>>> import numpy as np
>>> np.set_printoptions(precision=2, suppress=True, linewidth=100)
>>> K = np.array([[-1, 0, 1, 2], [3, 4, 5, 6], [7, 8, 9, 10]])
>>> left, sig, vt = np.linalg.svd(K)
>>> np.argmax(sig[:-1] / (sig[1:] + 1e-6)) + 1
np.int64(2)
>>> sig.round(2) + 0
array([19.52,  2.24,  0.  ])
>>> B = left[:, :2] @ np.diag(sig[:2]) @ vt[:2]
>>> B.round(2) + 0
array([[-1.,  0.,  1.,  2.],
       [ 3.,  4.,  5.,  6.],
       [ 7.,  8.,  9., 10.]])
>>> round(np.linalg.norm(K - B) / np.linalg.norm(K), 2)
np.float64(0.0)
>>> np.linalg.matrix_rank(K, rtol=0.05)
np.int64(2)
>>> u = np.array([1, -1, -2])
>>> np.cross(K[0, :3], K[2, :3])
array([-8, 16, -8])
>>> np.array([np.convolve(row, u, "same") for row in K])
array([[  1,   3,   1,  -4],
       [  1,  -5,  -7, -16],
       [  1, -13, -15, -28]])
>>> np.correlate(K[0], K[2], "full")
array([-10,  -9,   2,  22,  26,  23,  14])
>>> np.argsort(-np.linalg.norm(K, axis=0).round(6), kind="stable")[:3]
array([3, 2, 1])
>>> [round(float(x), 2) for x in np.linalg.svd(K, compute_uv=False)[:3]]
[19.52, 2.24, 0.0]
>>> np.linalg.cond(K) > 100
np.True_
>>> B = K[0, 0] * K[1:] - np.outer(K[1:, 0], K[0])
>>> B
array([[  0,  -4,  -8, -12],
       [  0,  -8, -16, -24]])
>>> K[:, 0] / K[0, 0]
array([ 1., -3., -7.])
>>> np.flatnonzero(~B.round(6).any(axis=1))
array([], dtype=int64)
>>> np.linalg.matrix_rank(B), np.linalg.matrix_rank(K)
(np.int64(1), np.int64(2))
>>> def softmax(z):
...     e = np.exp(z - z.max(axis=-1, keepdims=True))
...     return e / e.sum(axis=-1, keepdims=True)
... 
>>> softmax(K[2] + -3)
array([0.03, 0.09, 0.24, 0.64])
>>> np.round(softmax(10 * K[2]), 2) + 0
array([0., 0., 0., 1.])
>>> att = K @ K.T / np.sqrt(4)
>>> softmax(att)[2] @ K
array([ 7.,  8.,  9., 10.])
>>> M = np.load("arr.npy")
>>> M
array([[-0.8, -0.6],
       [-0.6,  0.8]])
>>> np.round(M.T @ M, 2) + 0
array([[1., 0.],
       [0., 1.]])
>>> q = M.astype(float).copy()
>>> for j in range(2):
...     q[:, j] -= q[:, :j] @ (q[:, :j].T @ q[:, j])
...     q[:, j] /= np.linalg.norm(q[:, j])
... 
>>> q
array([[-0.8, -0.6],
       [-0.6,  0.8]])
>>> np.round(q.T @ q, 2) + 0
array([[1., 0.],
       [0., 1.]])
>>> hat = np.triu(np.array([[-2, -3], [0, 2]]), 1) + np.eye(2)
>>> B = hat @ M @ np.linalg.inv(hat)
>>> np.round(np.trace(B), 2), np.trace(M)
(np.float64(0.0), np.float64(0.0))
>>> np.round(np.poly(B), 2) + 0
array([ 1.,  0., -1.])
>>> np.linalg.matrix_rank(B)
np.int64(2)
>>> x0 = np.array([0, 1])
>>> [p for p in range(1, 25) if np.allclose(np.linalg.matrix_power(M, p), np.eye(2))]
[2, 4, 6, 8, 10, 12, 14, 16, 18, 20, 22, 24]
>>> np.einsum("ii->", M)
np.float64(0.0)
>>> np.poly(M)
array([ 1.,  0., -1.])
>>> round(float(np.linalg.det(2 * M)), 2), round(float(np.linalg.det(M)), 2)
(-4.0, -1.0)
>>> X = np.array([[5, 5, 5, 5], [5, 10, 10, 10], [5, 10, 15, 15], [5, 10, 15, 20]])
>>> # equal to its transpose
>>> ev, evecs = np.linalg.eigh(X)
>>> x0 = np.array([-1, -2, 2, -2])
>>> x0 @ X @ x0
np.int64(85)
>>> np.abs(X).sum(axis=1).max(), round(float(np.abs(ev).max()), 2)
(np.int64(50), 41.45)
>>> np.linalg.eigvalsh(X[1:, 1:])
array([ 1.61,  3.93, 39.46])
>>> evecs * np.sqrt(ev) @ evecs.T
array([[1.93, 0.82, 0.59, 0.51],
       [0.82, 2.52, 1.33, 1.1 ],
       [0.59, 1.33, 3.03, 1.92],
       [0.51, 1.1 , 1.92, 3.85]])
>>> round(float(x0 @ X @ x0 / (x0 @ x0)), 2), round(float(ev[0]), 2), round(ev[-1], 2)
(6.54, 1.42, np.float64(41.45))
>>> L = np.linalg.cholesky(X)
>>> np.round(np.prod(np.diag(L)) ** 2, 2), np.round(np.linalg.det(X), 2)
(np.float64(625.0), np.float64(625.0))
>>> L @ L.T
array([[ 5.,  5.,  5.,  5.],
       [ 5., 10., 10., 10.],
       [ 5., 10., 15., 15.],
       [ 5., 10., 15., 20.]])
>>> np.linalg.eigvalsh(X).min() > 0
np.True_
>>> left, sig, vt = np.linalg.svd(X, full_matrices=False)
>>> np.abs(vt[0])
array([0.23, 0.43, 0.58, 0.66])
>>> sig / sig[0]
array([1.  , 0.12, 0.05, 0.03])
>>> (sig > 1e-8).sum()
np.int64(4)
>>> x0 = np.array([-2, -1, -3, 1])
>>> a = np.maximum(X @ x0, 0)
>>> a
array([0, 0, 0, 0])
>>> X.T @ a
array([0, 0, 0, 0])
>>> np.tanh(X @ x0)
array([-1., -1., -1., -1.])
>>> np.maximum(X @ (3 * x0), 0)
array([0, 0, 0, 0])
>>> np.flatnonzero(a > 1e-9)
array([], dtype=int64)
>>> ev, evecs = np.linalg.eigh(X)
>>> np.round(evecs.T @ evecs, 2) + 0
array([[1., 0., 0., 0.],
       [0., 1., 0., 0.],
       [0., 0., 1., 0.],
       [0., 0., 0., 1.]])
>>> ev
array([ 1.42,  2.13,  5.  , 41.45])
>>> (ev > 1e-8).sum(), (ev < -1e-8).sum()
(np.int64(4), np.int64(0))
>>> np.round(ev.sum(), 2), np.trace(X)
(np.float64(50.0), np.int64(50))
>>> evecs @ np.diag(ev) @ evecs.T
array([[ 5.,  5.,  5.,  5.],
       [ 5., 10., 10., 10.],
       [ 5., 10., 15., 15.],
       [ 5., 10., 15., 20.]])
>>> np.linalg.eigvalsh(X + 3 * np.eye(4))
array([ 4.42,  5.13,  8.  , 44.45])
>>> np.linalg.svd(X, compute_uv=False)
array([41.45,  5.  ,  2.13,  1.42])
>>> sig = 20 * 0.5 ** np.arange(3)
>>> rng = np.random.default_rng(6968)
>>> m1 = rng.normal(size=(23, 3)) * rng.permutation(sig)
>>> m1.round(2) + 0
array([[ 12.85, -10.05,   0.95],
       [  9.81, -24.18, -12.74],
       [  5.14,  -0.79,   5.13],
       [ 10.33,  -1.95,  -3.32],
       [ -1.75, -25.5 ,   4.58],
       [  5.07,   7.55,   1.39],
       [ -7.99,  19.99,   3.62],
       [  6.11,   9.73,   5.31],
       [ -9.92,   9.98,   1.  ],
       [  2.29,  -4.91,  -4.66],
       [  3.72,   5.21,  -2.8 ],
       [  0.18, -14.31,  -6.09],
       [  4.87,   9.13,   0.  ],
       [ -0.06,  -5.01,  -2.24],
       [  6.67, -19.57,   0.36],
       [ -6.84,   6.79,   2.62],
       [ 13.34,  26.99,   3.82],
       [-14.91,  -8.06,  -4.78],
       [ -7.59,   0.19,  -3.57],
       [  0.55,   4.78,  -3.94],
       [ -2.42,  18.25,  -1.89],
       [  2.  ,  -2.97,   1.65],
       [  0.3 ,   4.62,  -2.49]])
>>> z = rng.permutation(3)
>>> B = m1[:, z] * rng.choice([-1, 1], 3)
>>> B.round(2) + 0
array([[-12.85, -10.05,   0.95],
       [ -9.81, -24.18, -12.74],
       [ -5.14,  -0.79,   5.13],
       [-10.33,  -1.95,  -3.32],
       [  1.75, -25.5 ,   4.58],
       [ -5.07,   7.55,   1.39],
       [  7.99,  19.99,   3.62],
       [ -6.11,   9.73,   5.31],
       [  9.92,   9.98,   1.  ],
       [ -2.29,  -4.91,  -4.66],
       [ -3.72,   5.21,  -2.8 ],
       [ -0.18, -14.31,  -6.09],
       [ -4.87,   9.13,   0.  ],
       [  0.06,  -5.01,  -2.24],
       [ -6.67, -19.57,   0.36],
       [  6.84,   6.79,   2.62],
       [-13.34,  26.99,   3.82],
       [ 14.91,  -8.06,  -4.78],
       [  7.59,   0.19,  -3.57],
       [ -0.55,   4.78,  -3.94],
       [  2.42,  18.25,  -1.89],
       [ -2.  ,  -2.97,   1.65],
       [ -0.3 ,   4.62,  -2.49]])
>>> left, _, vt = np.linalg.svd(m1.T @ B)
>>> np.round(left @ vt, 2) + 0
array([[-1.,  0.,  0.],
       [ 0.,  1.,  0.],
       [ 0.,  0.,  1.]])
>>> z
array([0, 1, 2])
>>> d = np.linalg.norm(m1[:, None] - m1[None], axis=-1)
>>> np.unravel_index(d.round(6).argmax(), d.shape)
(np.int64(4), np.int64(16))
>>> d[:5, :5]
array([[ 0.  , 19.91, 12.75,  9.5 , 21.56],
       [19.91,  0.  , 29.8 , 24.15, 20.87],
       [12.75, 29.8 ,  0.  ,  9.99, 25.65],
       [ 9.5 , 24.15,  9.99,  0.  , 27.62],
       [21.56, 20.87, 25.65, 27.62,  0.  ]])
>>> d[2].round(6).argsort(kind="stable")[:4]
array([ 2, 21,  5, 13])
>>> np.flatnonzero(d[2] < d.mean() / 2)
array([ 2,  5, 21])
>>> (d + 1e9 * np.eye(23)).round(6).argmin(axis=1)
array([ 3, 14, 21,  9, 14, 12, 20,  5, 15, 13, 19,  9,  5,  9, 11,  8,  7, 18, 15, 22,  6, 13, 19])
>>> x0 = np.array([0, 2, 0])
>>> y = m1 @ x0
>>> np.round(np.linalg.pinv(m1) @ m1, 2) + 0
array([[1., 0., 0.],
       [0., 1., 0.],
       [0., 0., 1.]])
>>> y = y + 0.3 * rng.normal(size=23)
>>> y
array([-20.31, -48.47,  -1.65,  -3.83, -50.65,  14.95,  40.11,  19.53,  20.7 ,  -9.95,  10.05,
       -28.17,  17.88, -10.69, -39.01,  13.52,  53.93, -16.27,   0.61,   9.43,  36.78,  -5.61,
         9.04])
>>> beta, *_ = np.linalg.lstsq(m1, y)
>>> beta.round()
array([-0.,  2.,  0.])
>>> G = np.cov(m1, rowvar=False)
>>> np.argsort(-m1.std(axis=0).round(6), kind="stable")
array([1, 0, 2])
>>> np.polyfit(m1[:, 2], m1[:, 0], 1)
array([0.03, 1.41])
>>> G
array([[ 53.69,  -9.5 ,   0.61],
       [ -9.5 , 180.13,  23.71],
       [  0.61,  23.71,  18.56]])
>>> np.linalg.eigvalsh(G)[::-1]
array([184.21,  53.13,  15.06])
>>> np.round(np.corrcoef(m1[:, 2], m1[:, 0])[0, 1], 2)
np.float64(0.02)
>>> E = np.load("x.npy")
>>> E
array([[-2,  0,  0],
       [-3,  0,  0],
       [-2,  2, -2]])
>>> # triangular: eigenvalues sit on the diagonal
>>> B = E / np.linalg.norm(E, axis=1, keepdims=True)
>>> G = B @ B.T
>>> G[1]
array([1.  , 1.  , 0.58])
>>> feats = np.loadtxt("sample2.csv", delimiter=",")
>>> feats
array([[ 0.,  1.,  0.,  2.],
       [ 0.,  1.,  0.,  1.],
       [ 0.,  1.,  2.,  1.],
       [ 0., -2.,  0., -1.]])
>>> blk = np.stack([feats, 4 * feats, feats[::-1]])
>>> np.linalg.matrix_rank(blk.reshape(3, -1))
np.int64(2)
>>> np.einsum("bij,cij->bc", blk, blk)
array([[ 18.,  72.,  -4.],
       [ 72., 288., -16.],
       [ -4., -16.,  18.]])
>>> np.linalg.norm(blk, axis=(1, 2))
array([ 4.24, 16.97,  4.24])
>>> np.linalg.matrix_rank(blk)
array([3, 3, 3])
>>> np.linalg.det(blk)
array([0., 0., 0.])
>>> blk.sum(axis=0)
array([[ 0.,  3.,  0.,  9.],
       [ 0.,  6.,  2.,  6.],
       [ 0.,  6., 10.,  6.],
       [ 0., -9.,  0., -3.]])
>>> blk.shape
(3, 4, 4)
>>> A = np.loadtxt("case13.csv", delimiter=",")
>>> A
array([[  3.14,  -6.06,  15.09],
       [ 19.94,   7.79,   4.06],
       [-22.8 ,  -7.91,  -7.03]])
>>> np.abs(np.linalg.svd(A)[2][-1])
array([0.41, 0.82, 0.41])
>>> round(np.log10(np.linalg.cond(A)))
2
>>> [round(float(x), 2) for x in np.linalg.svd(A, compute_uv=False)[:3]]
[33.61, 15.86, 0.11]
>>> np.linalg.cond(A) > 100
np.True_
>>> np.argsort(-np.linalg.norm(A, axis=0).round(6), kind="stable")[:3]
array([0, 2, 1])
